$ python3 -q
>>> import numpy as np
>>> from numpy import linalg as LA
>>> np.set_printoptions(suppress=True, linewidth=160)
>>> mat = np.load("out6.npy")
>>> mat.round(1)
array([[-18.8, -27.1, -36.4,  -8.4, -37. ,  13. ,  21.6, -18.8],
       [-15.8, -20.3, -28. ,  -4.8, -29.8,  10.6,  16.1, -15.8],
       [-10.9, -11. , -16.1,  -0.5, -19.1,   7.3,   8.5, -10.9],
       [ -8.6,  -7.5, -11.3,   0.9, -14.6,   5.9,   5.6,  -8.6],
       [ -5.9,  -3.9,  -6.4,   1.9,  -9.5,   4.4,   2.8,  -5.9],
       [ -5.6,  -3.6,  -5.9,   1.9,  -9. ,   4.3,   2.5,  -5.6],
       [ -5.2,  -3.2,  -5.4,   2. ,  -8.4,   4.1,   2.2,  -5.2],
       [ -2.9,  -1.2,  -2.2,   1.9,  -4.6,   2.9,   0.6,  -2.9],
       [ -1.6,  -0.5,  -0.9,   1.4,  -2.7,   2.2,   0.1,  -1.6],
       [ -2. ,   3.1,   1.2,   2.4,   0.8,  -4.8,  -1.8,  -2. ],
       [ -5.2,   9.5,   5.4,   8.5,   2.1, -10.4,  -6.4,  -5.2],
       [ -8.8,  18.2,  11.6,  16.7,   4.3, -16.5, -12.8,  -8.8],
       [-12.6,  29.1,  20. ,  27. ,   7.6, -23.5, -21. , -12.6],
       [-18.4,  48.1,  35.2,  44.6,  13.9, -34.7, -35.5, -18.4]])
>>> B = mat / np.sqrt((mat ** 2).mean(axis=1, keepdims=True))
>>> LA.matrix_rank(B) == LA.matrix_rank(mat)
np.True_
>>> np.round(mat @ LA.pinv(mat) @ mat, 1)
array([[-18.8, -27.1, -36.4,  -8.4, -37. ,  13. ,  21.6, -18.8],
       [-15.8, -20.3, -28. ,  -4.8, -29.8,  10.6,  16.1, -15.8],
       [-10.9, -11. , -16.1,  -0.5, -19.1,   7.3,   8.5, -10.9],
       [ -8.6,  -7.5, -11.3,   0.9, -14.6,   5.9,   5.6,  -8.6],
       [ -5.9,  -3.9,  -6.4,   1.9,  -9.5,   4.4,   2.8,  -5.9],
       [ -5.6,  -3.6,  -5.9,   1.9,  -9. ,   4.3,   2.5,  -5.6],
       [ -5.2,  -3.2,  -5.4,   2. ,  -8.4,   4.1,   2.2,  -5.2],
       [ -2.9,  -1.2,  -2.2,   1.9,  -4.6,   2.9,   0.6,  -2.9],
       [ -1.6,  -0.5,  -0.9,   1.4,  -2.7,   2.2,   0.1,  -1.6],
       [ -2. ,   3.1,   1.2,   2.4,   0.8,  -4.8,  -1.8,  -2. ],
       [ -5.2,   9.5,   5.4,   8.5,   2.1, -10.4,  -6.4,  -5.2],
       [ -8.8,  18.2,  11.6,  16.7,   4.3, -16.5, -12.8,  -8.8],
       [-12.6,  29.1,  20. ,  27. ,   7.6, -23.5, -21. , -12.6],
       [-18.4,  48.1,  35.2,  44.6,  13.9, -34.7, -35.5, -18.4]])
>>> np.unique(mat.round(6), axis=0).shape
(14, 8)
>>> try:
...     LA.inv(mat)
... except LA.LinAlgError as e:
...     print(e)
... 
Last 2 dimensions of the array must be square
